>>> import numpy as np
>>> np.set_printoptions(precision=2, suppress=True, linewidth=120)
>>> arr = np.loadtxt("m.csv", delimiter=",")
>>> print(arr)
[[2. 0.]
 [2. 1.]]
>>> B = np.linalg.invert(arr)
Traceback (most recent call last):
  File "<python-input-4>", line 1, in <module>
    B = np.linalg.invert(arr)
        ^^^^^^^^^^^^^^^^
AttributeError: module 'numpy.linalg' has no attribute 'invert'
>>> B = np.linalg.inv(arr)
>>> print((np.abs(B) > 1e-9).astype(int))
[[1 0]
 [1 1]]
>>> print(np.linalg.inv(B))
[[ 2. -0.]
 [ 2.  1.]]
>>> print(arr @ B)
[[1. 0.]
 [0. 1.]]
>>> print(round(np.linalg.det(arr) * np.linalg.det(B), 2))
1.0
>>> print(np.linalg.det(arr) * B)
[[ 1.  0.]
 [-2.  2.]]
>>> B = arr / np.linalg.norm(arr, axis=1, keepdims=True)
>>> gram = B @ B.T
>>> print(np.argwhere(np.triu(np.abs(gram) > 0.95, 1)))
[]
>>> print(np.linalg.norm(B, axis=1))
[1. 1.]
>>> print(gram)
[[1.   0.89]
 [0.89 1.  ]]
>>> print(np.round(np.degrees(np.arccos(np.clip(gram[0, 1], -1, 1))), 2))
26.57
>>> print((gram - 2 * np.eye(2)).round(6).argmax(axis=1))
[1 0]
>>> vec = np.array([6, -8])
>>> rhs = gram @ vec
>>> print(rhs)
[-1.16 -2.63]
>>> print(np.linalg.solve(gram, rhs + gram[:, 0]))
[ 7. -8.]
>>> print(np.linalg.solve(gram, gram[:, 1]))
[0. 1.]
>>> print(np.linalg.solve(gram.T, gram[0]))
[1. 0.]
>>> rng = np.random.default_rng(503100)
>>> labels = rng.permutation(2)
>>> print(labels)
[1 0]
>>> B = arr[labels][:, labels]
>>> print(np.sort(np.abs(np.linalg.eigvals(B))))
[1. 2.]
>>> B = arr[0, 0] * arr[1:] - np.outer(arr[1:, 0], arr[0])
>>> print(B)
[[0. 2.]]
>>> print(np.flatnonzero(~B.round(6).any(axis=1)))
[]
>>> E = np.load("run0.npy")
>>> print(E)
[[-0.5   0.87]
 [-0.87 -0.5 ]]
>>> B = np.array([[0, 0], [3, 0]])
>>> Z = np.kron(B, E)
>>> print(np.linalg.matrix_rank(Z))
2
>>> print(round(float(np.linalg.norm(Z, 2)), 2), round(float(np.linalg.norm(B, 2) * np.linalg.norm(E, 2)), 2))
3.0 3.0
>>> print(round(float(np.linalg.eigvals(E).sum().real), 2))
-1.0
>>> print(round(np.einsum("ij,ji->", E, E), 2))
-1.0
>>> B = np.array([[5, 1, 1], [2, 0, 4], [1, 4, 2], [2, 4, 4]])
>>> M = B.T @ B
>>> print(M)
[[34 17 23]
 [17 33 25]
 [23 25 37]]
>>> vec = np.ones(3)
>>> for _ in range(6):
...     vec = M @ vec
...     vec /= np.linalg.norm(vec)
...     print(round(vec @ M @ vec, 2))
... 
78.35
78.36
78.36
78.36
78.36
78.36
>>> print(round(float(np.linalg.eigvalsh(M)[-1]), 2))
78.36
>>> B = M + rng.integers(-2, 3, (3, 1)) @ rng.integers(-2, 3, (1, 3))
>>> print(B)
[[33 19 23]
 [18 31 25]
 [25 21 37]]
>>> print(np.linalg.matrix_rank(B - M, tol=1e-8))
1
>>> print(np.round(np.linalg.svd(B - M, compute_uv=False), 2) + 0)
[5.48 0.   0.  ]
>>> vec = np.array([-2, 1, 3])
>>> rhs = M @ vec
>>> print(rhs)
[18 74 90]
>>> print(np.linalg.solve(M, -2 * rhs))
[ 4. -2. -6.]
>>> print(np.linalg.solve(M.T, M[2]))
[0. 0. 1.]
>>> mat = np.load("test1.npy")
>>> print(mat)
[[ 1.51  0.73 -0.52 -0.65]
 [ 0.73 -0.1   1.39 -0.65]
 [-0.52  1.39  1.07  0.3 ]
 [-0.65 -0.65  0.3  -1.48]]
>>> ev, vecs = np.linalg.eigh(mat)
>>> print(vecs @ np.diag(ev) @ vecs.T)
[[ 1.51  0.73 -0.52 -0.65]
 [ 0.73 -0.1   1.39 -0.65]
 [-0.52  1.39  1.07  0.3 ]
 [-0.65 -0.65  0.3  -1.48]]
>>> X = np.load("case5.npy")
>>> print(X)
[[-2.49  0.8  -0.6 ]
 [-0.79 -2.66  0.1 ]
 [-0.28  0.75  2.58]]
>>> print(np.round(np.abs(X).max(), 2))
2.66
>>> print(np.diff(X, axis=0))
[[ 1.69 -3.46  0.7 ]
 [ 0.51  3.4   2.48]]
>>> print(X.shape)
(3, 3)
>>> print(X.mean(axis=0))
[-1.19 -0.37  0.69]
>>> blk = np.stack([X, -2 * X, X[::-1]])
>>> print(np.einsum("bij,cij->bc", blk, blk))
[[ 22.19 -44.39   7.19]
 [-44.39  88.78 -14.38]
 [  7.19 -14.38  22.19]]
>>> print((blk @ X.T).shape)
(3, 3, 3)
>>> print(blk.shape)
(3, 3, 3)
>>> print(np.linalg.matrix_rank(blk.reshape(3, -1)))
2
>>> print(np.linalg.matrix_rank(blk))
[3 3 3]
>>> B = np.array([[-7, 8], [-7, -8], [-9, -8]])
>>> print(np.einsum("ij->j", X))
[-3.57 -1.11  2.08]
>>> print(X @ B)
[[ 17.21 -21.53]
 [ 23.23  14.07]
 [-26.47 -28.87]]
>>> print(np.einsum("ij,ij->i", X, X))
[7.2 7.7 7.3]
>>> print(np.einsum("ik,kj->ij", X, B))
[[ 17.21 -21.53]
 [ 23.23  14.07]
 [-26.47 -28.87]]
>>> print(np.linalg.matrix_rank(X @ B))
2
>>> print(np.einsum("ik,kj->ji", X, B))
[[ 17.21  23.23 -26.47]
 [-21.53  14.07 -28.87]]
>>> print(np.linalg.matrix_rank(np.vstack([X, B.T])))
3
>>> W0 = np.load("out9.npy")
>>> print(W0)
[[ 1.86  0.63 -1.41]
 [ 0.63  2.38  0.15]
 [-1.41  0.15 -0.24]]
>>> # equal to its transpose
>>> r0 = np.array([0, 0, 2])
>>> print(np.correlate(E[1], E[0], "full"))
[-0.75  0.    0.25]
>>> print(np.array([np.convolve(row, r0, "same") for row in E]))
[[ 0.    0.   -1.  ]
 [ 0.    0.   -1.73]]
